In [1]: import numpy as np

In [2]: np.set_printoptions(precision=2, suppress=True, linewidth=200)

In [3]: W0 = np.loadtxt("test19.csv", delimiter=",")

In [4]: W0
Out[4]: 
array([[-3.,  0.,  0.],
       [-1., -3.,  0.],
       [ 3., -5., -1.]])

In [5]: x0 = np.array([4, -4, -4])

In [6]: h = np.maximum(W0 @ x0, 0)

In [7]: h
Out[7]: array([ 0.,  8., 36.])

In [8]: th = np.radians(15)

In [9]: Rm = np.eye(3)

In [10]: Rm[0, 0] = Rm[1, 1] = np.cos(th)

In [11]: Rm[0, 1], Rm[1, 0] = -np.sin(th), np.sin(th)

In [12]: Rm
Out[12]: 
array([[ 0.97, -0.26,  0.  ],
       [ 0.26,  0.97,  0.  ],
       [ 0.  ,  0.  ,  1.  ]])

In [13]: Y = W0 @ Rm.T

In [14]: np.allclose(np.linalg.norm(W0, axis=1), np.linalg.norm(Y, axis=1))
Out[14]: True

In [15]: round(np.linalg.det(Rm), 2), round(float(np.trace(Rm)), 2)
Out[15]: (np.float64(1.0), 2.93)

In [16]: Y
Out[16]: 
array([[-2.9 , -0.78,  0.  ],
       [-0.19, -3.16,  0.  ],
       [ 4.19, -4.05, -1.  ]])

In [17]: O, vecs = np.linalg.qr(W0[:, :1])[0], np.linalg.qr(W0[:, 1:])[0]

In [18]: sv = np.linalg.svd(O.T @ vecs, compute_uv=False)

In [19]: (sv > 0.9).sum()
Out[19]: np.int64(0)

In [20]: np.degrees(np.arccos(sv.clip(0, 1)))
Out[20]: array([43.49])

In [21]: vals, vecs = np.linalg.eig(W0)

In [22]: np.sort(np.linalg.eigvals(np.linalg.inv(W0)))
Out[22]: array([-1.  , -0.33, -0.33])

In [23]: np.sort(np.linalg.eigvals(W0.T))
Out[23]: array([-3., -3., -1.])

In [24]: O, _ = np.linalg.qr(np.array([[1.4], [0.0], [0.2], [-1.2]]))

In [25]: E = O @ O.T

In [26]: E
Out[26]: 
array([[ 0.57,  0.  ,  0.08, -0.49],
       [ 0.  ,  0.  ,  0.  ,  0.  ],
       [ 0.08,  0.  ,  0.01, -0.07],
       [-0.49,  0.  , -0.07,  0.42]])

In [27]: vals, vecs = np.linalg.eigh(E)

In [28]: x0 = np.array([2, 2, -3, 2])

In [29]: np.round(np.abs(E).sum(axis=1).max(), 2), round(float(np.abs(vals).max()), 2)
Out[29]: (np.float64(1.14), 1.0)

In [30]: np.round(vecs * np.abs(vals) @ vecs.T, 2) + 0
Out[30]: 
array([[ 0.57,  0.  ,  0.08, -0.49],
       [ 0.  ,  0.  ,  0.  ,  0.  ],
       [ 0.08,  0.  ,  0.01, -0.07],
       [-0.49,  0.  , -0.07,  0.42]])

In [31]: (np.sign(vecs[:, -1].round(6)) == np.sign(vecs[0, -1].round(6))).astype(int)
Out[31]: array([1, 0, 1, 0])

In [32]: rk = np.linalg.matrix_rank(E)

In [33]: rk
Out[33]: np.int64(1)

In [34]: null = np.linalg.svd(E)[2][rk:].T

In [35]: np.round(null @ null.T, 2) + 0
Out[35]: 
array([[ 0.43,  0.  , -0.08,  0.49],
       [ 0.  ,  1.  ,  0.  ,  0.  ],
       [-0.08,  0.  ,  0.99,  0.07],
       [ 0.49,  0.  ,  0.07,  0.58]])

In [36]: np.allclose(E @ null, 0)
Out[36]: True

In [37]: null.shape
Out[37]: (4, 3)

In [38]: np.linalg.matrix_rank(E.T @ E), np.linalg.matrix_rank(E @ E.T)
Out[38]: (np.int64(1), np.int64(1))

In [39]: Uu, sv, Vt = np.linalg.svd(E, full_matrices=False)

In [40]: np.abs(Uu[:, 0]).round(6).argmax()
Out[40]: np.int64(0)

In [41]: sv.round(2) + 0
Out[41]: array([1., 0., 0., 0.])

In [42]: round(np.sqrt((sv ** 2).sum()), 2), round(np.linalg.norm(E), 2)
Out[42]: (np.float64(1.0), np.float64(1.0))

In [43]: (sv > 1e-8).sum()
Out[43]: np.int64(1)

In [44]: np.cumsum(sv ** 2) / np.sum(sv ** 2)
Out[44]: array([1., 1., 1., 1.])

In [45]: np.round(sv / sv[0], 2) + 0
Out[45]: array([1., 0., 0., 0.])

In [46]: np.round(Vt @ Vt.T, 2) + 0
Out[46]: 
array([[1., 0., 0., 0.],
       [0., 1., 0., 0.],
       [0., 0., 1., 0.],
       [0., 0., 0., 1.]])

In [47]: np.round(Uu.T @ Uu, 2) + 0
Out[47]: 
array([[1., 0., 0., 0.],
       [0., 1., 0., 0.],
       [0., 0., 1., 0.],
       [0., 0., 0., 1.]])

In [48]: np.allclose(Uu * sv @ Vt, E)
Out[48]: True

In [49]: np.round(Uu.T @ E @ Vt.T, 2) + 0
Out[49]: 
array([[1., 0., 0., 0.],
       [0., 0., 0., 0.],
       [0., 0., 0., 0.],
       [0., 0., 0., 0.]])

In [50]: E @ E
Out[50]: 
array([[ 0.57,  0.  ,  0.08, -0.49],
       [ 0.  ,  0.  ,  0.  ,  0.  ],
       [ 0.08,  0.  ,  0.01, -0.07],
       [-0.49,  0.  , -0.07,  0.42]])

In [51]: np.flatnonzero(np.linalg.matrix_power((E != 0) + (E.T != 0) + np.eye(4), 4)[3])
Out[51]: array([0, 2, 3])

In [52]: np.round(np.sort(np.linalg.eigvals(E).real), 2) + 0
Out[52]: array([0., 0., 0., 1.])

In [53]: Y = np.array([[1, 1], [1, -1]])

In [54]: rng = np.random.default_rng(691)

In [55]: data = np.kron(Y, np.kron(Y, Y))[rng.permutation(8)][:3]

In [56]: data
Out[56]: 
array([[ 1,  1,  1,  1,  1,  1,  1,  1],
       [ 1,  1,  1,  1, -1, -1, -1, -1],
       [ 1, -1,  1, -1, -1,  1, -1,  1]])

In [57]: def softmax(z):
    ...:     e = np.exp(z - z.max(axis=-1, keepdims=True))
    ...:     return e / e.sum(axis=-1, keepdims=True)
    ...: 

In [58]: softmax(data[0])
Out[58]: array([0.12, 0.12, 0.12, 0.12, 0.12, 0.12, 0.12, 0.12])

In [59]: softmax(data[0] + 5)
Out[59]: array([0.12, 0.12, 0.12, 0.12, 0.12, 0.12, 0.12, 0.12])

In [60]: S = data @ data.T / np.sqrt(8)

In [61]: softmax(S + np.triu(np.full(S.shape, -np.inf), 1))
Out[61]: 
array([[1.  , 0.  , 0.  ],
       [0.06, 0.94, 0.  ],
       [0.05, 0.05, 0.89]])

In [62]: softmax(S).round(6).argmax(axis=1)
Out[62]: array([0, 1, 2])

In [63]: softmax(S)[0] @ data
Out[63]: array([1.  , 0.89, 1.  , 0.89, 0.79, 0.89, 0.79, 0.89])

In [64]: Y = np.array([[9, 6, 7], [-4, -4, 9], [6, -2, -4]])

In [65]: M = Y + Y.T

In [66]: M
Out[66]: 
array([[18,  2, 13],
       [ 2, -8,  7],
       [13,  7, -8]])

In [67]: O, vecs = np.linalg.qr(M[:, :2])[0], np.linalg.qr(M[:, 2:])[0]

In [68]: sv = np.linalg.svd(O.T @ vecs, compute_uv=False)

In [69]: sv
Out[69]: array([0.83])

In [70]: round(float(np.linalg.norm(O @ O.T - vecs @ vecs.T, 2)), 2)
Out[70]: 1.0

In [71]: (sv > 0.9).sum()
Out[71]: np.int64(0)

In [72]: np.degrees(np.arccos(sv.clip(0, 1)))
Out[72]: array([34.15])

In [73]: lab = rng.permutation(3)

In [74]: Y = M[:, lab] * rng.choice([-1, 1], 3)

In [75]: Y
Out[75]: 
array([[-2, 18, 13],
       [ 8,  2,  7],
       [-7, 13, -8]])

In [76]: Uu, _, Vt = np.linalg.svd(M.T @ Y)

In [77]: np.round(Uu @ Vt, 2) + 0
Out[77]: 
array([[ 0.,  1.,  0.],
       [-1.,  0.,  0.],
       [ 0.,  0.,  1.]])

In [78]: lab
Out[78]: array([1, 0, 2])

In [79]: np.round(np.linalg.lstsq(M, Y)[0], 2) + 0
Out[79]: 
array([[ 0.,  1.,  0.],
       [-1.,  0.,  0.],
       [ 0.,  0.,  1.]])

In [80]: P = np.triu(np.array([[-1, -2, 3], [1, 4, 3], [0, 4, 5]]), 1) + np.eye(3)

In [81]: Y = P @ W0 @ np.linalg.inv(P)

In [82]: np.poly(Y)
Out[82]: array([ 1.,  7., 15.,  9.])

In [83]: np.linalg.matrix_rank(Y)
Out[83]: np.int64(3)

In [84]: W2 = np.sign(np.array([[1, -3, -2], [0, 4, -1], [5, -2, 2]]))

In [85]: Y = (np.tril(W2, -1) + np.eye(3)) @ (np.triu(W2, 1) + np.eye(3))

In [86]: vals = np.array([0, 0, 3])

In [87]: A = np.rint(Y * vals @ np.linalg.inv(Y)) + 0

In [88]: A
Out[88]: 
array([[ 3., -3., -3.],
       [ 3., -3., -3.],
       [-3.,  3.,  3.]])

In [89]: lab = rng.permutation(3)

In [90]: lab
Out[90]: array([1, 0, 2])

In [91]: Y = A[lab][:, lab]

In [92]: Y
Out[92]: 
array([[-3.,  3., -3.],
       [-3.,  3., -3.],
       [ 3., -3.,  3.]])

In [93]: np.trace(Y)
Out[93]: np.float64(3.0)

In [94]: np.diag(Y)
Out[94]: array([-3.,  3.,  3.])

In [95]: np.allclose(Y, A)
Out[95]: False

In [96]: np.unique(E.round(6), axis=0).shape
Out[96]: (4, 4)

In [97]: np.round(np.trace(np.linalg.pinv(E) @ E), 2)
Out[97]: np.float64(1.0)

In [98]: try:
    ...:     np.linalg.inv(E)
    ...: except np.linalg.LinAlgError as e:
    ...:     print("failed:", e)
    ...: 
failed: Singular matrix

In [99]: np.abs(np.diag(np.linalg.qr(E)[1])) > 1e-9
Out[99]: array([ True, False, False, False])

In [100]: gram = A.T @ A

In [101]: (A @ A.T).shape
Out[101]: (3, 3)

In [102]: np.allclose(gram, gram.T)
Out[102]: True

In [103]: F = -3 * np.eye(3) + np.eye(3, k=1)

In [104]: F
Out[104]: 
array([[-3.,  1.,  0.],
       [ 0., -3.,  1.],
       [ 0.,  0., -3.]])

In [105]: Y = F / np.linalg.norm(F, axis=1, keepdims=True)

In [106]: gram = Y @ Y.T

In [107]: (gram - 2 * np.eye(3)).round(6).argmax(axis=1)
Out[107]: array([2, 0, 0])

In [108]: np.argwhere(np.triu(np.abs(gram) > 0.95, 1))
Out[108]: array([], shape=(0, 2), dtype=int64)

In [109]: np.round(np.degrees(np.arccos(np.clip(gram[1, 2], -1, 1))), 2)
Out[109]: np.float64(108.43)

In [110]: (np.abs(gram) > 0.9).astype(int)
Out[110]: 
array([[1, 0, 0],
       [0, 1, 0],
       [0, 0, 1]])

In [111]: x0 = np.array([0, -1, 1])

In [112]: target = F @ x0

In [113]: beta, lr = np.zeros(3), 1 / np.linalg.norm(F, 2) ** 2

In [114]: for i in range(12):
     ...:     beta -= lr * F.T @ (F @ beta - target)
     ...:     if i % 2 == 0: print(i, round(np.linalg.norm(F @ beta - target), 2))
     ...: 
0 0.68
2 0.14
4 0.05
6 0.02
8 0.01
10 0.0

In [115]: round(float(np.linalg.cond(F)), 2)
Out[115]: 1.6

In [116]: f, r1 = M[2], M[0]

In [117]: f @ r1
Out[117]: np.int64(144)

In [118]: f @ f
Out[118]: np.int64(282)

In [119]: p = (f @ r1) / (f @ f) * f

In [120]: p
Out[120]: array([ 6.64,  3.57, -4.09])

In [121]: np.outer(f, r1)
Out[121]: 
array([[ 234,   26,  169],
       [ 126,   14,   91],
       [-144,  -16, -104]])

In [122]: round(float(np.linalg.norm(f + r1) ** 2 + np.linalg.norm(f - r1) ** 2), 2)
Out[122]: 1558.0

In [123]: np.round((r1 - p) @ f, 2)
Out[123]: np.float64(0.0)

In [124]: feats = np.load("case8.npy")

In [125]: feats
Out[125]: 
array([[ 1.,  0.,  0.,  0.],
       [ 0.,  1.,  0.,  0.],
       [ 0.,  0.,  0.,  1.],
       [ 0.,  0., -1.,  0.]])

In [126]: np.trace(feats)
Out[126]: np.float64(2.0)

In [127]: round(np.abs(np.linalg.eigvals(feats)).max(), 2)
Out[127]: np.float64(1.0)

In [128]: Uu, sv, Vt = np.linalg.svd(feats, full_matrices=False)

In [129]: Vt @ Vt.T
Out[129]: 
array([[1., 0., 0., 0.],
       [0., 1., 0., 0.],
       [0., 0., 1., 0.],
       [0., 0., 0., 1.]])

In [130]: Uu.shape, sv.shape, Vt.shape
Out[130]: ((4, 4), (4,), (4, 4))

In [131]: sv / sv[0]
Out[131]: array([1., 1., 1., 1.])

In [132]: (sv > 1e-8).sum()
Out[132]: np.int64(4)

In [133]: Uu.T @ Uu
Out[133]: 
array([[1., 0., 0., 0.],
       [0., 1., 0., 0.],
       [0., 0., 1., 0.],
       [0., 0., 0., 1.]])

In [134]: np.linalg.svd(feats, compute_uv=False)
Out[134]: array([1., 1., 1., 1.])

In [135]: feats.T @ feats
Out[135]: 
array([[1., 0., 0., 0.],
       [0., 1., 0., 0.],
       [0., 0., 1., 0.],
       [0., 0., 0., 1.]])

In [136]: feats[:, 3] @ feats[:, 0]
Out[136]: np.float64(0.0)

In [137]: feats @ feats.T
Out[137]: 
array([[1., 0., 0., 0.],
       [0., 1., 0., 0.],
       [0., 0., 1., 0.],
       [0., 0., 0., 1.]])

In [138]: np.linalg.norm(feats, axis=0)
Out[138]: array([1., 1., 1., 1.])
